$ python -q
>>> import numpy as np
>>> from numpy import linalg as LA
>>> np.set_printoptions(suppress=True, linewidth=160)
>>> A2 = np.array([[1, 3], [2, 4], [4, 5]])
>>> A = np.tile(A2, (2, 3))
>>> A
array([[1, 3, 1, 3, 1, 3],
       [2, 4, 2, 4, 2, 4],
       [4, 5, 4, 5, 4, 5],
       [1, 3, 1, 3, 1, 3],
       [2, 4, 2, 4, 2, 4],
       [4, 5, 4, 5, 4, 5]])
>>> # rows and columns are dependent
>>> U, s, Vh = LA.svd(A)
>>> evecs = Vh[:(s > 1e-8).sum()]
>>> rng = np.random.default_rng(834647)
>>> vec = A[1] + 5 * A[2] + rng.integers(2) * np.eye(6)[5]
>>> vec
array([22., 29., 22., 29., 22., 30.])
>>> np.round(evecs.T @ evecs, 2) + 0
array([[0.33, 0.  , 0.33, 0.  , 0.33, 0.  ],
       [0.  , 0.33, 0.  , 0.33, 0.  , 0.33],
       [0.33, 0.  , 0.33, 0.  , 0.33, 0.  ],
       [0.  , 0.33, 0.  , 0.33, 0.  , 0.33],
       [0.33, 0.  , 0.33, 0.  , 0.33, 0.  ],
       [0.  , 0.33, 0.  , 0.33, 0.  , 0.33]])
>>> LA.matrix_rank(np.vstack([A, vec]))
np.int64(3)
>>> print(round(LA.norm(vec - evecs.T @ evecs @ vec), 2))
0.82
>>> np.abs(np.diag(LA.qr(A)[1])) > 1e-9
array([ True,  True, False, False, False, False])
>>> LA.lstsq(A[:-1].T, A[-1])[2]
np.int32(2)
>>> np.allclose(A[:-1].T @ LA.lstsq(A[:-1].T, A[-1])[0], A[-1])
True
>>> U, s, Vh = LA.svd(A)
>>> s.round(2) + 0
array([20.45,  2.77,  0.  ,  0.  ,  0.  ,  0.  ])
>>> A2 = U[:, :2] @ np.diag(s[:2]) @ Vh[:2]
>>> np.round(np.abs(A - A2).max(), 2)
np.float64(0.0)
>>> round(float(LA.norm(A - A2) / LA.norm(A)), 2)
0.0
>>> LA.matrix_rank(A, rtol=0.05)
np.int64(2)
>>> np.trace(A)
np.int64(19)
>>> X = np.array([[2, 1, -1], [1, 0, 0], [-1, 0, 0]])
>>> print(X)
[[ 2  1 -1]
 [ 1  0  0]
 [-1  0  0]]
>>> w, evecs = LA.eigh(X)
>>> np.round(evecs.T @ evecs, 2) + 0
array([[1., 0., 0.],
       [0., 1., 0.],
       [0., 0., 1.]])
>>> np.round(LA.svd(X, compute_uv=False), 2) + 0
array([2.73, 0.73, 0.  ])
>>> np.round(np.abs(evecs[:, -1]), 2)
array([0.89, 0.33, 0.33])
>>> np.round(evecs @ np.diag(w) @ evecs.T, 2) + 0
array([[ 2.,  1., -1.],
       [ 1.,  0.,  0.],
       [-1.,  0.,  0.]])
>>> np.round(LA.eigvalsh(X @ X), 2) + 0
array([0.  , 0.54, 7.46])
>>> np.round(np.sort(np.abs(LA.eigvals(X))), 2)
array([0.  , 0.73, 2.73])
>>> LA.matrix_power(X, 2)
array([[ 6,  2, -2],
       [ 2,  1, -1],
       [-2, -1,  1]])
>>> np.trace(X)
np.int64(2)
>>> print(round(np.abs(LA.eigvals(X)).max(), 2))
2.73
>>> print(X @ X)
[[ 6  2 -2]
 [ 2  1 -1]
 [-2 -1  1]]
>>> np.allclose(X @ X.T, X.T @ X)
True
>>> rank = LA.matrix_rank(X)
>>> rank
np.int64(2)
>>> null = LA.svd(X)[2][rank:].T
>>> print(null.shape)
(3, 1)
>>> [int(LA.matrix_rank(np.delete(X, i, axis=0))) for i in range(3)]
[1, 2, 2]
>>> np.round(X @ null, 2) + 0
array([[0.],
       [0.],
       [0.]])
>>> [int(LA.matrix_rank(X[:, :j + 1])) for j in range(3)]
[1, 2, 2]
>>> np.allclose(X @ null, 0)
True
>>> E = np.load("mat.npy")
>>> E
array([[ -5.61,  -4.04, -15.83],
       [  7.51,  -4.13,  -6.36],
       [ 18.69,  -5.63,  -1.91],
       [  5.62,   7.43,   1.96],
       [  5.19,   4.94,   8.96],
       [  7.72,  21.17,  16.21],
       [ -7.84,   6.01,  10.11],
       [-43.66,   1.65,   2.92],
       [ -3.07,  10.62,   1.17],
       [ -0.43,   0.25,  -0.54],
       [-36.42,   9.13,   0.81],
       [ 19.27,  -1.15,  10.27],
       [ 16.35,   3.99,   7.34],
       [-35.46,  -2.9 ,  -5.21],
       [  8.48,  -2.65,  -2.76],
       [ 21.16,   2.54,  -1.35],
       [-28.18,   7.14,  21.6 ],
       [-29.87,  -2.39,  -1.11],
       [  0.96,   2.87,  -0.2 ],
       [ 26.82, -11.93, -12.35],
       [-32.98,  15.19,   4.06],
       [ 18.21,  -0.18,   2.09]])
>>> G = np.cov(E, rowvar=False)
>>> round(np.corrcoef(E[:, 0], E[:, 1])[0, 1], 2)
np.float64(-0.29)
>>> print(np.round(np.polyfit(E[:, 0], E[:, 1], 1), 2))
[-0.1   2.33]
>>> np.round(np.corrcoef(E.T), 2)
array([[ 1.  , -0.29, -0.12],
       [-0.29,  1.  ,  0.67],
       [-0.12,  0.67,  1.  ]])
>>> vec = np.array([0, -1, -1])
>>> a = np.maximum(E @ vec, 0)
>>> np.round(np.maximum(E @ (3 * vec), 0), 2)
array([59.61, 31.47, 22.62,  0.  ,  0.  ,  0.  ,  0.  ,  0.  ,  0.  ,  0.87,  0.  ,  0.  ,  0.  , 24.33, 16.23,  0.  ,  0.  , 10.5 ,  0.  , 72.84,  0.  ,
        0.  ])
>>> E * (a > 1e-9)[:, None]
array([[ -5.61,  -4.04, -15.83],
       [  7.51,  -4.13,  -6.36],
       [ 18.69,  -5.63,  -1.91],
       [  0.  ,   0.  ,   0.  ],
       [  0.  ,   0.  ,   0.  ],
       [  0.  ,   0.  ,   0.  ],
       [ -0.  ,   0.  ,   0.  ],
       [ -0.  ,   0.  ,   0.  ],
       [ -0.  ,   0.  ,   0.  ],
       [ -0.43,   0.25,  -0.54],
       [ -0.  ,   0.  ,   0.  ],
       [  0.  ,  -0.  ,   0.  ],
       [  0.  ,   0.  ,   0.  ],
       [-35.46,  -2.9 ,  -5.21],
       [  8.48,  -2.65,  -2.76],
       [  0.  ,   0.  ,  -0.  ],
       [ -0.  ,   0.  ,   0.  ],
       [-29.87,  -2.39,  -1.11],
       [  0.  ,   0.  ,  -0.  ],
       [ 26.82, -11.93, -12.35],
       [ -0.  ,   0.  ,   0.  ],
       [  0.  ,  -0.  ,   0.  ]])
>>> np.round(np.tanh(E @ vec), 2)
array([ 1.  ,  1.  ,  1.  , -1.  , -1.  , -1.  , -1.  , -1.  , -1.  ,  0.28, -1.  , -1.  , -1.  ,  1.  ,  1.  , -0.83, -1.  ,  1.  , -0.99,  1.  , -1.  ,
       -0.96])
>>> np.flatnonzero(a > 1e-9)
array([ 0,  1,  2,  9, 13, 14, 17, 19])
